$ python -q
>>> import numpy as np
>>> from numpy import linalg as LA
>>> np.set_printoptions(precision=2, suppress=True, linewidth=120, floatmode="fixed")
>>> rng = np.random.default_rng(7540)
>>> X = np.eye(4, dtype=int)[rng.permutation(4)]
>>> X
array([[0, 1, 0, 0],
       [0, 0, 1, 0],
       [1, 0, 0, 0],
       [0, 0, 0, 1]])
>>> X - X[0]
array([[ 0,  0,  0,  0],
       [ 0, -1,  1,  0],
       [ 1, -1,  0,  0],
       [ 0, -1,  0,  1]])
>>> X.sum(axis=0)
array([1, 1, 1, 1])
>>> LA.svd(X, compute_uv=False)
array([1.00, 1.00, 1.00, 1.00])
>>> round(LA.norm(X), 2)
np.float64(2.0)
>>> X[4]
Traceback (most recent call last):
  File "<python-input-10>", line 1, in <module>
    X[4]
    ~^^^
IndexError: index 4 is out of bounds for axis 0 with size 4
>>> X.sum(axis=1)
array([1, 1, 1, 1])
>>> q, _ = LA.qr(np.array([[1.5, -0.7, -1.2, -0.7, -1.8, 0.5],
...     [0.7, 0.2, -0.1, -3.2, -2.1, -0.5],
...     [0.6, -0.4, -1.0, 0.1, -1.4, 1.4],
...     [1.1, -0.3, -1.8, 0.7, -1.2, -1.6],
...     [0.7, -0.3, -0.8, -0.5, 0.7, -0.5],
...     [0.9, 1.6, -0.2, 1.2, 0.2, 0.4]]))
>>> vecs, _ = LA.qr(np.array([[-0.7, 0.1, -0.6], [0.4, 1.0, 0.5], [-1.1, 0.2, -0.6]]))
>>> sigma = 5 * 0.7 ** np.arange(3)
>>> feats = q[:, :3] * sigma @ vecs[:3]
>>> feats
array([[ 1.05, -1.00,  3.26],
       [-0.28,  0.33,  1.86],
       [ 1.44, -0.31,  0.68],
       [ 2.70,  0.31,  1.06],
       [ 0.99, -0.26,  1.19],
       [ 0.19,  3.27,  1.59]])
>>> theta = np.radians(164)
>>> R = np.eye(3)
>>> R[0, 0] = R[1, 1] = np.cos(theta)
>>> R[0, 1], R[1, 0] = -np.sin(theta), np.sin(theta)
>>> R
array([[-0.96, -0.28,  0.00],
       [ 0.28, -0.96,  0.00],
       [ 0.00,  0.00,  1.00]])
>>> Y = feats @ R.T
>>> np.allclose(LA.norm(feats, axis=1), LA.norm(Y, axis=1))
True
>>> LA.svd(feats, compute_uv=False), LA.svd(Y, compute_uv=False)
(array([5.00, 3.50, 2.45]), array([5.00, 3.50, 2.45]))
>>> hat = feats @ LA.solve(feats.T @ feats, feats.T)
>>> np.trace(hat)
np.float64(3.0)
>>> LA.matrix_rank(np.eye(6) - hat)
np.int64(3)
>>> np.allclose(hat @ hat, hat)
True
>>> np.diag(hat)
array([0.74, 0.31, 0.19, 0.71, 0.11, 0.94])
>>> hat
array([[ 0.74,  0.36,  0.09,  0.02,  0.22, -0.09],
       [ 0.36,  0.31, -0.09, -0.20,  0.05,  0.19],
       [ 0.09, -0.09,  0.19,  0.35,  0.12, -0.06],
       [ 0.02, -0.20,  0.35,  0.71,  0.18,  0.10],
       [ 0.22,  0.05,  0.12,  0.18,  0.11, -0.01],
       [-0.09,  0.19, -0.06,  0.10, -0.01,  0.94]])
>>> hat @ feats[:, 0]
array([ 1.05, -0.28,  1.44,  2.70,  0.99,  0.19])
>>> m1 = np.load("test0.npy")
>>> m1
array([[ -3,  -9,   7],
       [ -6, -11,  14],
       [-13,  -2,  14],
       [-20,  -1,  15],
       [-12,   4,   8],
       [ -8,   7,   3],
       [ -4,  -2,  -6],
       [  5, -11,  -2],
       [  0, -19,   0],
       [  3, -10,   4],
       [  8,  -9,   2],
       [ 12, -17,   0],
       [  8,  -8,   3],
       [  9, -15,  12],
       [  5,  -6,  14],
       [  8, -15,  19],
       [ 13, -22,  15],
       [ 21, -16,  20],
       [ 21,  -9,  17],
       [ 29,  -3,  13],
       [ 34, -10,  21],
       [ 33,  -9,  19]])
>>> Xc = (m1 - m1.mean(axis=0)) / m1.std(axis=0)
>>> Xc.std(axis=0)
array([1.00, 1.00, 1.00])
>>> np.argwhere(np.abs(Xc) > 2)
array([[5, 1]])
>>> coef = LA.lstsq(np.delete(Xc, 1, axis=1), Xc[:, 1])[0]
>>> round(float(1 - np.var(Xc[:, 1] - np.delete(Xc, 1, axis=1) @ coef)), 2)
0.18
>>> Y = np.array([[3, -2, -1], [-3, 2, 3], [-2, -3, 0]])
>>> LA.matrix_rank(np.vstack([m1, Y.T]))
np.int64(3)
>>> np.vstack([m1, Y.T]).shape
(25, 3)
>>> np.einsum("ij,ij->i", m1, m1)
array([ 139,  353,  369,  626,  224,  122,   56,  150,  361,  125,  149,  433,  137,  450,  257,  650,  878, 1097,
        811, 1019, 1697, 1531])
>>> x = np.array([3, -1, -1])
>>> target = feats @ x
>>> coef, lr = np.zeros(3), 1 / LA.norm(feats, 2) ** 2
>>> for i in range(10):
...     coef -= lr * feats.T @ (feats @ coef - target)
...     if i % 2 == 0: print(i, round(LA.norm(feats @ coef - target), 2))
... 
0 6.01
2 3.02
4 1.69
6 0.97
8 0.56
>>> coef
array([ 2.86, -1.04, -0.91])
>>> round(float(LA.cond(feats)), 2)
2.04
>>> data = np.load("out9.npy")
>>> data
array([[ 0, -4,  0,  0,  4,  0],
       [-4, -2, -4,  4,  2,  4],
       [ 4,  0,  0, -4,  0,  0],
       [ 0,  0,  0,  0,  0,  0],
       [ 0,  0,  0,  0,  0,  0],
       [ 0,  0,  0,  0,  0,  0]])
>>> # row 4 repeats row 3
>>> np.round(LA.norm(data, 2) / LA.norm(data), 2)
np.float64(0.83)
>>> LA.cond(data) > 100
np.True_
>>> theta = np.radians(120)
>>> R = np.eye(6)
>>> R[1, 1] = R[3, 3] = np.cos(theta)
>>> R[1, 3], R[3, 1] = -np.sin(theta), np.sin(theta)
>>> R
array([[ 1.00,  0.00,  0.00,  0.00,  0.00,  0.00],
       [ 0.00, -0.50,  0.00, -0.87,  0.00,  0.00],
       [ 0.00,  0.00,  1.00,  0.00,  0.00,  0.00],
       [ 0.00,  0.87,  0.00, -0.50,  0.00,  0.00],
       [ 0.00,  0.00,  0.00,  0.00,  1.00,  0.00],
       [ 0.00,  0.00,  0.00,  0.00,  0.00,  1.00]])
>>> Y = data @ R.T
>>> LA.svd(data, compute_uv=False), LA.svd(Y, compute_uv=False)
(array([9.64, 5.66, 3.32, 0.00, 0.00, 0.00]), array([9.64, 5.66, 3.32, 0.00, 0.00, 0.00]))
>>> np.allclose(data @ data.T, Y @ Y.T)
True
>>> np.round(LA.det(R), 2), np.round(np.trace(R), 2)
(np.float64(1.0), np.float64(3.0))
>>> np.allclose(LA.norm(data, axis=1), LA.norm(Y, axis=1))
True
>>> Y
array([[ 0.00,  2.00,  0.00, -3.46,  4.00,  0.00],
       [-4.00, -2.46, -4.00, -3.73,  2.00,  4.00],
       [ 4.00,  3.46,  0.00,  2.00,  0.00,  0.00],
       [ 0.00,  0.00,  0.00,  0.00,  0.00,  0.00],
       [ 0.00,  0.00,  0.00,  0.00,  0.00,  0.00],
       [ 0.00,  0.00,  0.00,  0.00,  0.00,  0.00]])
>>> LA.matrix_power(data, 3)
array([[ 32, -80, -32, -32,  80,  32],
       [-48,  -8, -80,  48,   8,  80],
       [ 64,  32,  64, -64, -32, -64],
       [  0,   0,   0,   0,   0,   0],
       [  0,   0,   0,   0,   0,   0],
       [  0,   0,   0,   0,   0,   0]])
>>> (data - data.T) / 2
array([[ 0.00,  0.00, -2.00,  0.00,  2.00,  0.00],
       [ 0.00,  0.00, -2.00,  2.00,  1.00,  2.00],
       [ 2.00,  2.00,  0.00, -2.00,  0.00,  0.00],
       [ 0.00, -2.00,  2.00,  0.00,  0.00,  0.00],
       [-2.00, -1.00,  0.00,  0.00,  0.00,  0.00],
       [ 0.00, -2.00,  0.00,  0.00,  0.00,  0.00]])
>>> np.trace(data)
np.int64(-2)
>>> left, sigma, Vh = LA.svd(data)
>>> sigma
array([9.64, 5.66, 3.32, 0.00, 0.00, 0.00])
>>> np.argmax(sigma[:-1] / (sigma[1:] + 1e-6)) + 1
np.int64(3)
>>> Y = left[:, :3] @ np.diag(sigma[:3]) @ Vh[:3]
>>> round(LA.norm(data - Y, 2), 2), sigma[3]
(np.float64(0.0), np.float64(0.0))
>>> round(float(np.abs(data - Y).max()), 2)
0.0
>>> LA.matrix_rank(Y)
np.int64(3)
>>> C = np.array([[3, 3, 2, 1, 0, 2], [2, 3, 1, 2, 1, 1], [2, 3, 1, 3, 3, 3]])
>>> A = np.repeat(C, 16 // 3, axis=0)
>>> A = A + 0.1 * rng.normal(size=A.shape)
>>> A
array([[ 3.06,  2.99,  2.00,  0.99,  0.10,  2.01],
       [ 2.82,  3.05,  2.21,  1.20, -0.06,  2.10],
       [ 2.93,  3.03,  1.90,  1.07, -0.02,  1.93],
       [ 2.96,  2.96,  2.05,  0.98, -0.01,  1.94],
       [ 2.84,  3.11,  2.12,  0.93, -0.11,  2.05],
       [ 1.96,  3.01,  1.12,  1.97,  1.09,  1.09],
       [ 1.98,  3.20,  1.09,  2.01,  1.02,  1.08],
       [ 1.99,  2.96,  0.98,  1.95,  1.01,  1.00],
       [ 1.87,  2.99,  0.98,  2.03,  0.91,  1.02],
       [ 2.06,  3.14,  1.00,  1.75,  1.11,  1.12],
       [ 1.95,  3.12,  0.94,  3.02,  2.96,  3.21],
       [ 2.11,  3.16,  1.11,  3.04,  3.01,  3.12],
       [ 1.94,  2.86,  0.99,  2.98,  2.93,  2.78],
       [ 1.94,  2.92,  1.12,  3.15,  3.04,  3.11],
       [ 1.95,  3.02,  0.81,  3.04,  2.94,  2.65]])
>>> x = np.array([0, -5, -7, -9, 8, -1])
>>> target = A @ x
>>> np.round(LA.pinv(A) @ A, 2) + 0
array([[1.00, 0.00, 0.00, 0.00, 0.00, 0.00],
       [0.00, 1.00, 0.00, 0.00, 0.00, 0.00],
       [0.00, 0.00, 1.00, 0.00, 0.00, 0.00],
       [0.00, 0.00, 0.00, 1.00, 0.00, 0.00],
       [0.00, 0.00, 0.00, 0.00, 1.00, 0.00],
       [0.00, 0.00, 0.00, 0.00, 0.00, 1.00]])
>>> np.round(LA.lstsq(A, target)[0], 2) + 0
array([ 0.00, -5.00, -7.00, -9.00,  8.00, -1.00])
>>> np.round(LA.solve(A.T @ A, A.T @ target), 2) + 0
array([ 0.00, -5.00, -7.00, -9.00,  8.00, -1.00])
>>> target = target + 0.1 * rng.normal(size=15)
>>> target
array([-39.24, -44.04, -40.26, -39.99, -41.71, -32.91, -34.45, -32.01, -33.74, -30.64, -28.90, -30.05, -27.28, -29.45,
       -27.16])
>>> coef, *_ = LA.lstsq(A, target)
>>> coef.round()
array([-0.00, -5.00, -7.00, -9.00,  8.00, -1.00])
>>> np.round(A.T @ (target - A @ coef), 2) + 0
array([0.00, 0.00, 0.00, 0.00, 0.00, 0.00])
>>> coef
array([-0.10, -5.13, -6.58, -8.76,  8.08, -1.25])
>>> Y = np.c_[A[:, :5] @ np.array([[-5, 8, 3, 0, 7],
...     [-1, -7, 6, -2, -5],
...     [8, 0, 2, 5, 0],
...     [-5, 0, -9, 8, 2],
...     [0, -3, -7, 5, -2]]), np.array([1, -2, -1, -1, 2, -2, 1, 0, -2, 0, -2, 2, -1, -2, 0])]
>>> Y
array([[ -7.25,   3.28,  21.55,  12.43,   8.28,   1.00],
       [ -5.48,   1.38,  20.85,  14.20,   6.99,  -2.00],
       [ -7.81,   2.31,  21.26,  11.91,   7.55,  -1.00],
       [ -6.24,   2.93,  22.01,  12.09,   7.85,  -1.00],
       [ -5.03,   1.31,  23.81,  11.26,   6.43,   2.00],
       [-13.65,  -8.65,   0.78,  20.84,   0.44,  -2.00],
       [-14.48,  -9.63,   2.06,  20.23,  -0.16,   1.00],
       [-14.83,  -7.84,   1.10,  19.61,   1.00,   0.00],
       [-14.58,  -8.73,   0.93,  19.68,   0.35,  -2.00],
       [-14.21,  -8.88,   3.47,  18.27,  -0.04,   0.00],
       [-20.45, -15.09, -21.49,  37.45,  -1.81,  -2.00],
       [-20.03, -14.29, -20.85,  38.54,  -0.99,   2.00],
       [-19.56, -13.27, -22.38,  37.76,  -0.59,  -1.00],
       [-19.48, -14.01, -24.05,  40.14,  -0.77,  -2.00],
       [-21.43, -14.36, -22.35,  37.04,  -1.26,   0.00]])
>>> LA.matrix_rank(Y)
np.int64(6)
>>> LA.matrix_rank(np.c_[A, Y])
np.int64(7)
>>> np.round(LA.lstsq(A, Y[:, 0])[0], 2) + 0
array([-5.00, -1.00,  8.00, -5.00,  0.00,  0.00])
>>> d = LA.norm(A[:, None] - A[None], axis=-1)
>>> np.flatnonzero(d[6] < d.mean() / 2)
array([5, 6, 7, 8, 9])
>>> d.shape
(15, 15)
>>> np.unravel_index(d.round(6).argmax(), d.shape)
(np.int64(4), np.int64(13))
>>> (d + 1e9 * np.eye(15)).round(6).argmin(axis=1)
array([ 3,  4,  3,  0,  3,  7,  5,  8,  7,  6, 11, 10, 14, 11, 12])
>>> d[6].round(6).argsort(kind="stable")[:4]
array([6, 5, 7, 8])
>>> d.mean(axis=1).argmax()
np.int64(13)
>>> LA.matrix_rank(d ** 2)
np.int64(8)
>>> d[6]
array([2.20, 2.21, 2.07, 2.19, 2.28, 0.22, 0.00, 0.28, 0.29, 0.30, 3.05, 3.02, 2.75, 3.09, 2.70])
>>> C = A[[0, 10]].astype(float)
>>> for _ in range(3):
...     labels = LA.norm(A[:, None] - C, axis=-1).argmin(axis=1)
...     C = np.array([A[labels == j].mean(axis=0) for j in range(2)])
... 
>>> labels
array([0, 0, 0, 0, 0, 0, 0, 0, 0, 0, 1, 1, 1, 1, 1])
>>> C[1] - C[0]
array([-0.47, -0.03, -0.55,  1.56,  2.47,  1.44])
>>> Xc = A - A.mean(axis=0)
>>> left, sigma, Vh = LA.svd(Xc, full_matrices=False)
>>> np.round(sigma ** 2 / (sigma ** 2).sum(), 2) + 0
array([0.82, 0.17, 0.00, 0.00, 0.00, 0.00])
>>> np.abs(left[:, 0]).argmax()
np.int64(13)
>>> (np.sign(left[:, 0]) == np.sign(left[0, 0])).astype(int)
array([1, 1, 1, 1, 1, 1, 1, 1, 1, 1, 0, 0, 0, 0, 0])
>>> np.round((sigma ** 2).sum() ** 2 / (sigma ** 4).sum(), 2)
np.float64(1.42)
>>> np.abs(Vh[-1])
array([0.61, 0.09, 0.30, 0.64, 0.34, 0.03])
>>> K = np.load("data.npy")
>>> K
array([[ 7,  4,  9],
       [-8, -4,  1],
       [-3, -7, 13]])
>>> labels = rng.permutation(3)
>>> labels
array([1, 2, 0])
>>> Y = K[labels][:, labels]
>>> np.allclose(Y, K)
False
>>> Y
array([[-4,  1, -8],
       [-7, 13, -3],
       [ 4,  9,  7]])
>>> np.trace(Y)
np.int64(16)
>>> np.diag(Y)
array([-4, 13,  7])
>>> np.round(LA.det(K), 2)
np.float64(485.0)
>>> K @ K
array([[-10, -51, 184],
       [-27, -23, -63],
       [ -4, -75, 135]])
>>> (K - K.T) / 2
array([[ 0.00,  6.00,  6.00],
       [-6.00,  0.00,  4.00],
       [-6.00, -4.00,  0.00]])
>>> np.allclose(K @ K.T, K.T @ K)
False
>>> np.allclose(K, K.T)
False
>>> np.trace(K)
np.int64(16)
>>> (K + K.T) / 2
array([[ 7.00, -2.00,  3.00],
       [-2.00, -4.00, -3.00],
       [ 3.00, -3.00, 13.00]])
>>> u = np.array([8, -5, 0])
>>> Y = K + np.outer(u, np.eye(3)[0])
>>> Y
array([[ 15.00,   4.00,   9.00],
       [-13.00,  -4.00,   1.00],
       [ -3.00,  -7.00,  13.00]])
>>> LA.matrix_rank(LA.inv(Y) - LA.inv(K), tol=1e-8)
np.int64(1)
>>> mat = np.loadtxt("a.csv", delimiter=",")
>>> mat
array([[ 0.00, -2.00,  3.00],
       [-2.00, -3.00,  6.00],
       [-2.00, -8.00, 11.00]])
>>> def softmax(z):
...     e = np.exp(z - z.max(axis=-1, keepdims=True))
...     return e / e.sum(axis=-1, keepdims=True)
... 
>>> np.round(softmax(mat[1] + -2), 2) + 0
array([0.00, 0.00, 1.00])
>>> np.round(softmax(10 * mat[1]), 2) + 0
array([0.00, 0.00, 1.00])
>>> att = mat @ mat.T / np.sqrt(3)
>>> np.round(softmax(att), 2) + 0
array([[0.00, 0.00, 1.00],
       [0.00, 0.00, 1.00],
       [0.00, 0.00, 1.00]])
>>> u = np.array([5, 0, 1])
>>> Y = mat + np.outer(u, np.eye(3)[0])
>>> LA.matrix_rank(Y - mat)
np.int64(1)
>>> LA.matrix_rank(LA.inv(Y) - LA.inv(mat), tol=1e-8)
np.int64(1)
>>> Y
array([[ 5.00, -2.00,  3.00],
       [-2.00, -3.00,  6.00],
       [-1.00, -8.00, 11.00]])
>>> x = np.array([1, 0, -2, 0])
>>> (X * x).sum(axis=1)
array([ 0, -2,  1,  0])
>>> np.einsum("ij,j->i", X, x)
array([ 0, -2,  1,  0])
>>> X @ (2 * x)
array([ 0, -4,  2,  0])
>>> (X @ x).argmax()
np.int64(2)
>>> X * x
array([[ 0,  0,  0,  0],
       [ 0,  0, -2,  0],
       [ 1,  0,  0,  0],
       [ 0,  0,  0,  0]])
